In [1]: import numpy as np

In [2]: np.set_printoptions(suppress=True, linewidth=160)

In [3]: E = np.array([[-1.0, 0.0, -2.0, 0.0, -2.0],
   ...:     [0.0, -1.0, 0.0, -2.0, 0.0],
   ...:     [-2.0, 0.0, -1.0, 0.0, -2.0],
   ...:     [0.0, -2.0, 0.0, -1.0, 0.0],
   ...:     [-2.0, 0.0, -2.0, 0.0, -1.0]])

In [4]: f = np.array([0, 0])

In [5]: print(np.polyval(f, E[1]))
[0. 0. 0. 0. 0.]

In [6]: print(np.correlate(E[1], E[4], "full"))
[0. 1. 0. 4. 0. 6. 0. 4. 0.]

In [7]: print(np.trace(E))
-5.0

In [8]: print(np.allclose(E, E.T))
True

In [9]: print(round(np.linalg.det(E), 2))
15.0

In [10]: print(round(float(np.abs(np.linalg.eigvals(E)).max()), 2))
5.0

In [11]: print((E + E.T) / 2)
[[-1.  0. -2.  0. -2.]
 [ 0. -1.  0. -2.  0.]
 [-2.  0. -1.  0. -2.]
 [ 0. -2.  0. -1.  0.]
 [-2.  0. -2.  0. -1.]]

In [12]: print(np.round(np.linalg.matrix_power(E, 3), 2))
[[-41.   0. -42.   0. -42.]
 [  0. -13.   0. -14.   0.]
 [-42.   0. -41.   0. -42.]
 [  0. -14.   0. -13.   0.]
 [-42.   0. -42.   0. -41.]]

In [13]: M2 = E / np.sqrt((E ** 2).mean(axis=1, keepdims=True))

In [14]: print(np.linalg.matrix_rank(E - E.mean(axis=1, keepdims=True)))
4

In [15]: print(np.round(np.linalg.norm(M2, axis=1), 2))
[2.24 2.24 2.24 2.24 2.24]

In [16]: vec = np.array([-1, -2, 1, 0, 3])

In [17]: rhs = E @ vec

In [18]: print(rhs)
[-7.  2. -5.  4. -3.]

In [19]: print(np.round(np.linalg.solve(E, rhs), 2))
[-1. -2.  1. -0.  3.]

In [20]: print(np.round(np.linalg.solve(E, -1 * rhs), 2))
[ 1.  2. -1. -0. -3.]

In [21]: print(np.round(np.linalg.solve(E.T, E[2]), 2) + 0)
[0. 0. 1. 0. 0.]

In [22]: feats = np.load("sample14.npy")

In [23]: print(feats)
[[1.   0.7  0.49 0.34 0.24 0.17 0.12 0.08 0.06 0.04 0.03 0.02]
 [0.7  1.   0.7  0.49 0.34 0.24 0.17 0.12 0.08 0.06 0.04 0.03]
 [0.49 0.7  1.   0.7  0.49 0.34 0.24 0.17 0.12 0.08 0.06 0.04]
 [0.34 0.49 0.7  1.   0.7  0.49 0.34 0.24 0.17 0.12 0.08 0.06]
 [0.24 0.34 0.49 0.7  1.   0.7  0.49 0.34 0.24 0.17 0.12 0.08]
 [0.17 0.24 0.34 0.49 0.7  1.   0.7  0.49 0.34 0.24 0.17 0.12]
 [0.12 0.17 0.24 0.34 0.49 0.7  1.   0.7  0.49 0.34 0.24 0.17]
 [0.08 0.12 0.17 0.24 0.34 0.49 0.7  1.   0.7  0.49 0.34 0.24]
 [0.06 0.08 0.12 0.17 0.24 0.34 0.49 0.7  1.   0.7  0.49 0.34]
 [0.04 0.06 0.08 0.12 0.17 0.24 0.34 0.49 0.7  1.   0.7  0.49]
 [0.03 0.04 0.06 0.08 0.12 0.17 0.24 0.34 0.49 0.7  1.   0.7 ]
 [0.02 0.03 0.04 0.06 0.08 0.12 0.17 0.24 0.34 0.49 0.7  1.  ]]

In [24]: f, v = feats[10], feats[6]

In [25]: print(round(f @ v, 2))
1.54

In [26]: p = (f @ v) / (f @ f) * f

In [27]: print(np.linalg.matrix_rank(np.outer(f, v)))
1

In [28]: print(np.round((v - p) @ f, 2))
-0.0

In [29]: evals, evecs = np.linalg.eigh(feats)

In [30]: vec = np.array([2, 3, 2, 3, 2, 1, 1, 1, 3, 2, 2, 2])

In [31]: print(np.abs(feats).sum(axis=1).max(), round(np.abs(evals).max(), 2))
5.0 4.51

In [32]: print(np.round(np.linalg.eigvalsh(feats[1:, 1:]), 2))
[0.18 0.19 0.21 0.24 0.29 0.38 0.53 0.8  1.33 2.45 4.39]

In [33]: J = np.arange(36).reshape(4, 9) + -1

In [34]: print(J)
[[-1  0  1  2  3  4  5  6  7]
 [ 8  9 10 11 12 13 14 15 16]
 [17 18 19 20 21 22 23 24 25]
 [26 27 28 29 30 31 32 33 34]]

In [35]: # looks like rank 2

In [36]: left, sig, Vh = np.linalg.svd(J)

In [37]: print(sig.round(2) + 0)
[116.71   8.01   0.     0.  ]

In [38]: M2 = left[:, :2] @ np.diag(sig[:2]) @ Vh[:2]

In [39]: print(np.round(np.linalg.norm(J - M2) / np.linalg.norm(J), 2))
0.0

In [40]: print(M2.round(2) + 0)
[[-1.  0.  1.  2.  3.  4.  5.  6.  7.]
 [ 8.  9. 10. 11. 12. 13. 14. 15. 16.]
 [17. 18. 19. 20. 21. 22. 23. 24. 25.]
 [26. 27. 28. 29. 30. 31. 32. 33. 34.]]

In [41]: print(round(float(np.linalg.norm(J - M2, 2)), 2), np.round(sig[2], 2))
0.0 0.0

In [42]: print(round(np.abs(J - M2).max(), 2))
0.0

In [43]: print(np.linalg.matrix_rank(M2))
2

In [44]: print([round(float(x), 2) for x in np.linalg.svd(J, compute_uv=False)[:3]])
[116.71, 8.01, 0.0]

In [45]: G = J.T @ J

In [46]: print(np.linalg.matrix_rank(G))
2

In [47]: print((J @ J.T).shape)
(4, 4)

In [48]: print(np.diag(G))
[1030 1134 1246 1366 1494 1630 1774 1926 2086]

In [49]: print(np.trace(G), (J ** 2).sum())
13686 13686

In [50]: print(np.round(np.linalg.svd(J, compute_uv=False) ** 2, 2) + 0)
[13621.78    64.22     0.       0.  ]

In [51]: m1 = np.loadtxt("run11.csv", delimiter=",")

In [52]: print(m1)
[[ 1.  0.  0.  0.  0.  0.  0.  0.  0.]
 [ 0.  0.  0.  0.  0.  0.  0.  0.  0.]
 [ 0.  0.  2.  0.  0.  0.  0.  0.  0.]
 [ 0.  0.  0. -2.  0.  0.  0.  0.  0.]
 [ 0.  0.  0.  0. -1.  0.  0.  0.  0.]
 [ 0.  0.  0.  0.  0.  1.  0.  0.  0.]
 [ 0.  0.  0.  0.  0.  0. -1.  0.  0.]
 [ 0.  0.  0.  0.  0.  0.  0. -2.  0.]
 [ 0.  0.  0.  0.  0.  0.  0.  0. -2.]]

In [53]: print(np.linalg.lstsq(m1[:-1].T, m1[-1])[2])
7

In [54]: print(np.abs(np.diag(np.linalg.qr(m1)[1])) > 1e-9)
[ True False  True  True  True  True  True  True  True]

In [55]: evals, evecs = np.linalg.eigh(m1)

In [56]: vec = np.array([-1, 1, -2, -1, -1, 0, -1, -3, -2])

In [57]: print(np.abs(m1).sum(axis=1).max(), np.abs(evals).max())
2.0 2.0

In [58]: print(np.round(np.linalg.eigvalsh(m1[1:, 1:]), 2))
[-2. -2. -2. -1. -1.  0.  1.  2.]

In [59]: data = np.load("mat.npy")

In [60]: print(data)
[[0 0 0 0 0 1 1 0 0 0 0]
 [0 0 0 1 0 0 0 0 0 0 0]
 [0 0 0 1 0 0 1 0 0 0 1]
 [0 1 1 0 1 0 0 0 0 0 1]
 [0 0 0 1 0 0 0 0 0 1 0]
 [1 0 0 0 0 0 0 0 0 0 0]
 [1 0 1 0 0 0 0 0 0 0 1]
 [0 0 0 0 0 0 0 0 1 0 0]
 [0 0 0 0 0 0 0 1 0 0 1]
 [0 0 0 0 1 0 0 0 0 0 1]
 [0 0 1 1 0 0 1 0 1 1 0]]

In [61]: def softmax(z):
    ...:     e = np.exp(z - z.max(axis=-1, keepdims=True))
    ...:     return e / e.sum(axis=-1, keepdims=True)
    ...: 

In [62]: print(np.round(softmax(data[0] + 5), 2))
[0.07 0.07 0.07 0.07 0.07 0.19 0.19 0.07 0.07 0.07 0.07]

In [63]: att = data @ data.T / np.sqrt(11)

In [64]: print(np.round(softmax(att)[0] @ data, 2))
[0.16 0.08 0.27 0.38 0.16 0.15 0.36 0.08 0.19 0.19 0.43]

In [65]: print(np.round(softmax(att + np.triu(np.full(att.shape, -np.inf), 1)), 2))
[[1.   0.   0.   0.   0.   0.   0.   0.   0.   0.   0.  ]
 [0.43 0.57 0.   0.   0.   0.   0.   0.   0.   0.   0.  ]
 [0.26 0.26 0.48 0.   0.   0.   0.   0.   0.   0.   0.  ]
 [0.15 0.15 0.2  0.5  0.   0.   0.   0.   0.   0.   0.  ]
 [0.15 0.21 0.21 0.15 0.28 0.   0.   0.   0.   0.   0.  ]
 [0.16 0.16 0.16 0.16 0.16 0.21 0.   0.   0.   0.   0.  ]
 [0.1  0.1  0.14 0.18 0.1  0.14 0.25 0.   0.   0.   0.  ]
 [0.12 0.12 0.12 0.12 0.12 0.12 0.12 0.16 0.   0.   0.  ]
 [0.09 0.09 0.12 0.12 0.09 0.09 0.12 0.09 0.17 0.   0.  ]
 [0.08 0.08 0.11 0.14 0.08 0.08 0.11 0.08 0.11 0.14 0.  ]
 [0.08 0.08 0.1  0.08 0.1  0.06 0.08 0.08 0.06 0.06 0.25]]

In [66]: print(data.sum(axis=0))
[2 1 3 4 2 1 3 1 2 2 5]

In [67]: Lm = np.diag(data.sum(axis=1)) - data

In [68]: print(Lm @ np.ones(11))
[0. 0. 0. 0. 0. 0. 0. 0. 0. 0. 0.]

In [69]: print((np.linalg.eigvalsh(Lm) < 1e-8).sum())
1

In [70]: print(np.linalg.matrix_rank(Lm))
10

In [71]: F = np.diag(np.array([1, -3, -3, -3, 3, -3, 0, -3]))

In [72]: print(F)
[[ 1  0  0  0  0  0  0  0]
 [ 0 -3  0  0  0  0  0  0]
 [ 0  0 -3  0  0  0  0  0]
 [ 0  0  0 -3  0  0  0  0]
 [ 0  0  0  0  3  0  0  0]
 [ 0  0  0  0  0 -3  0  0]
 [ 0  0  0  0  0  0  0  0]
 [ 0  0  0  0  0  0  0 -3]]

In [73]: print((F + F.T) / 2)
[[ 1.  0.  0.  0.  0.  0.  0.  0.]
 [ 0. -3.  0.  0.  0.  0.  0.  0.]
 [ 0.  0. -3.  0.  0.  0.  0.  0.]
 [ 0.  0.  0. -3.  0.  0.  0.  0.]
 [ 0.  0.  0.  0.  3.  0.  0.  0.]
 [ 0.  0.  0.  0.  0. -3.  0.  0.]
 [ 0.  0.  0.  0.  0.  0.  0.  0.]
 [ 0.  0.  0.  0.  0.  0.  0. -3.]]

In [74]: print(np.allclose(F, F.T))
True

In [75]: print(np.linalg.matrix_power(F, 2))
[[1 0 0 0 0 0 0 0]
 [0 9 0 0 0 0 0 0]
 [0 0 9 0 0 0 0 0]
 [0 0 0 9 0 0 0 0]
 [0 0 0 0 9 0 0 0]
 [0 0 0 0 0 9 0 0]
 [0 0 0 0 0 0 0 0]
 [0 0 0 0 0 0 0 9]]

In [76]: print(np.allclose(F @ F.T, F.T @ F))
True

In [77]: T = np.stack([F, 5 * F, F[::-1]])

In [78]: print((T @ F.T).shape)
(3, 8, 8)

In [79]: print(T.shape)
(3, 8, 8)

In [80]: print(np.einsum("bij,cij->bc", T, T))
[[  55  275    0]
 [ 275 1375    0]
 [   0    0   55]]

In [81]: print(np.linalg.matrix_rank(T))
[7 7 7]

In [82]: left, sig, Vh = np.linalg.svd(F)

In [83]: print(sig)
[3. 3. 3. 3. 3. 3. 1. 0.]

In [84]: print(np.argmax(sig[:-1] / (sig[1:] + 1e-6)) + 1)
7

In [85]: M2 = left[:, :7] @ np.diag(sig[:7]) @ Vh[:7]

In [86]: print(M2)
[[ 1.  0.  0.  0.  0.  0.  0.  0.]
 [ 0. -3.  0.  0.  0.  0.  0.  0.]
 [ 0.  0. -3.  0.  0.  0.  0.  0.]
 [ 0.  0.  0. -3.  0.  0.  0.  0.]
 [ 0.  0.  0.  0.  3.  0.  0.  0.]
 [ 0.  0.  0.  0.  0. -3.  0.  0.]
 [ 0.  0.  0.  0.  0.  0.  0.  0.]
 [ 0.  0.  0.  0.  0.  0.  0. -3.]]

In [87]: print(round(float(np.linalg.norm(F - M2) / np.linalg.norm(F)), 2))
0.0

In [88]: vec = np.array([2, -1, -2, 1, -2, 2, 2, 0, 0, -1, -1])

In [89]: rhs = data @ vec

In [90]: beta, lr = np.zeros(11), 1 / np.linalg.norm(data, 2) ** 2

In [91]: for i in range(4):
    ...:     beta -= lr * data.T @ (data @ beta - rhs)
    ...:     if i % 1 == 0: print(i, round(np.linalg.norm(data @ beta - rhs), 2))
    ...: 
0 5.09
1 3.69
2 2.83
3 2.22

In [92]: print(beta.round(2))
[ 0.82 -1.21 -1.27  0.65 -1.74  1.13  1.65 -0.07 -0.14 -0.29 -1.04]

In [93]: print(np.round(np.linalg.cond(data), 2))
9.31

In [94]: X = np.load("x.npy")

In [95]: print(X)
[[0 3 2 1 3]
 [0 0 0 2 0]
 [0 0 0 0 2]
 [0 0 0 0 3]
 [0 0 0 0 0]]

In [96]: left, sig, Vh = np.linalg.svd(X)

In [97]: evecs = Vh[:(sig > 1e-8).sum()]

In [98]: rng = np.random.default_rng(71)

In [99]: vec = X[4] + -3 * X[0] + rng.integers(2) * np.eye(5)[1]

In [100]: print(vec)
[ 0. -8. -6. -3. -9.]

In [101]: print(np.round(evecs.T @ evecs, 2) + 0)
[[0.   0.   0.   0.   0.  ]
 [0.   0.69 0.46 0.   0.  ]
 [0.   0.46 0.31 0.   0.  ]
 [0.   0.   0.   1.   0.  ]
 [0.   0.   0.   0.   1.  ]]

In [102]: print(np.round(np.linalg.norm(vec - evecs.T @ evecs @ vec), 2))
0.55

In [103]: print(np.allclose(X @ X.T, X.T @ X))
False

In [104]: print(X @ X)
[[0 0 0 6 7]
 [0 0 0 0 6]
 [0 0 0 0 0]
 [0 0 0 0 0]
 [0 0 0 0 0]]

In [105]: print(np.round(np.abs(np.linalg.eigvals(X)).max(), 2))
0.0

In [106]: print((X + X.T) / 2)
[[0.  1.5 1.  0.5 1.5]
 [1.5 0.  0.  1.  0. ]
 [1.  0.  0.  0.  1. ]
 [0.5 1.  0.  0.  1.5]
 [1.5 0.  1.  1.5 0. ]]

In [107]: mat = np.load("arr.npy")

In [108]: print(mat)
[[ 18.38  -1.03 -13.37  -8.32]
 [  0.82  10.92  14.76  -0.07]
 [  1.31  11.39  14.9   -1.  ]
 [-10.22   4.77  -4.95   2.13]
 [ 19.95  -0.55 -13.4   -8.58]
 [  1.22  11.12  13.87  -0.99]
 [  2.14  12.63  14.96  -2.55]
 [  2.59  11.55  15.46  -0.74]
 [ 18.84  -2.62 -12.88  -9.13]
 [-10.53   8.57  -5.57   2.16]
 [  0.52   9.56  15.25  -1.34]
 [ 18.66  -0.76 -14.13  -9.  ]
 [ -1.68  11.7   15.05   0.71]
 [-11.14   7.09  -4.84   1.73]
 [ -9.77   5.77  -7.     1.14]
 [ -9.75   7.2   -5.46   2.89]
 [-11.41   6.15  -4.61   3.42]
 [-10.65   7.74  -6.62   2.43]
 [-12.33   7.4   -5.18   3.11]
 [-10.6    6.81  -5.49   2.12]
 [ 18.79  -2.39 -12.52 -10.1 ]
 [ 20.48  -1.76 -15.35  -9.81]
 [  0.92  10.1   15.98  -1.44]
 [ 19.33  -3.31 -14.68  -9.3 ]
 [  0.79  12.39  15.4   -0.71]
 [-10.06   7.21  -6.49   3.66]
 [  2.62  11.29  14.75  -0.16]
 [ 19.01  -1.5  -14.3   -8.89]
 [-12.52   7.46  -8.49   1.74]]

In [109]: Xc = mat - mat.mean(axis=0)

In [110]: left, sig, Vh = np.linalg.svd(Xc, full_matrices=False)

In [111]: print(np.searchsorted(np.cumsum(sig ** 2) / (sig ** 2).sum(), 0.9) + 1)
2

In [112]: print(np.round(Vh[0] * np.sign(Vh[0, np.abs(Vh[0]).argmax()]), 2))
[ 0.66 -0.33 -0.61 -0.28]

In [113]: print(sig.round(2))
[81.51 55.94  5.17  3.51]

In [114]: print(np.abs(left[:, 0]).argmax())
21

In [115]: M2 = mat / np.linalg.norm(mat, axis=1, keepdims=True)

In [116]: G = M2 @ M2.T

In [117]: print(np.round(np.degrees(np.arccos(np.clip(G[15, 22], -1, 1))), 2))
96.15

In [118]: P = mat @ np.linalg.solve(mat.T @ mat, mat.T)

In [119]: print(np.round(P @ mat[:, 0], 2))
[ 18.38   0.82   1.31 -10.22  19.95   1.22   2.14   2.59  18.84 -10.53   0.52  18.66  -1.68 -11.14  -9.77  -9.75 -11.41 -10.65 -12.33 -10.6   18.79  20.48
   0.92  19.33   0.79 -10.06   2.62  19.01 -12.52]

In [120]: print(np.allclose(P @ P, P))
True

In [121]: print(np.round(np.trace(P), 2))
4.0

In [122]: print(np.round(np.linalg.eigvalsh(P), 2) + 0)
[0. 0. 0. 0. 0. 0. 0. 0. 0. 0. 0. 0. 0. 0. 0. 0. 0. 0. 0. 0. 0. 0. 0. 0. 0. 1. 1. 1. 1.]
